>>> import numpy as np
>>> from numpy import linalg as LA
>>> np.set_printoptions(precision=3, suppress=True, linewidth=140)
>>> tidy = lambda a: np.round(a, 3) + 0
>>> mat = np.loadtxt("block18.csv", delimiter=",")
>>> tidy(mat)
array([[-15.064,  -5.334,   0.727, -16.216, -22.641],
       [-13.147,  -4.895,   1.163, -13.754, -20.393],
       [ -9.21 ,  -3.974,   1.921,  -8.726, -15.583],
       [ -3.04 ,  -2.364,   2.268,  -1.127,  -6.893],
       [ -2.136,  -2.053,   2.051,  -0.138,  -5.268],
       [ -1.424,  -1.735,   1.684,   0.52 ,  -3.742],
       [ -1.255,  -1.637,   1.543,   0.636,  -3.316],
       [ -0.595,  -0.819,   0.375,   0.374,  -1.008],
       [ -0.483,  -0.611,   0.198,   0.214,  -0.694],
       [  2.715,   1.84 ,   0.987,   1.459,   1.819],
       [  4.037,   2.526,   1.65 ,   2.518,   2.569],
       [  5.533,   3.244,   2.438,   3.816,   3.403],
       [  8.542,   4.576,   4.076,   6.609,   5.072],
       [  9.836,   5.119,   4.792,   7.861,   5.792],
       [ 13.111,   6.441,   6.623,  11.117,   7.623],
       [ 13.565,   6.62 ,   6.878,  11.577,   7.879]])
>>> cen = mat - mat.mean(axis=0)
>>> left, sig, VT = LA.svd(cen, full_matrices=False)
>>> tidy(sig ** 2 / (sig ** 2).sum())
array([0.97 , 0.022, 0.008, 0.   , 0.   ])
>>> tidy(sig)
array([59.366,  8.926,  5.317,  0.   ,  0.   ])
>>> tidy(VT[0] * np.sign(VT[0, np.abs(VT[0]).argmax()]))
array([0.549, 0.246, 0.093, 0.505, 0.611])
>>> np.abs(VT[0]).argmax()
np.int64(4)
>>> (np.sign(left[:, 0]) == np.sign(left[0, 0])).astype(int)
array([1, 1, 1, 1, 1, 1, 1, 1, 0, 0, 0, 0, 0, 0, 0, 0])
>>> tidy(cen.mean(axis=0))
array([0., 0., 0., 0., 0.])
>>> tidy((sig ** 2).sum() ** 2 / (sig ** 4).sum())
np.float64(1.062)
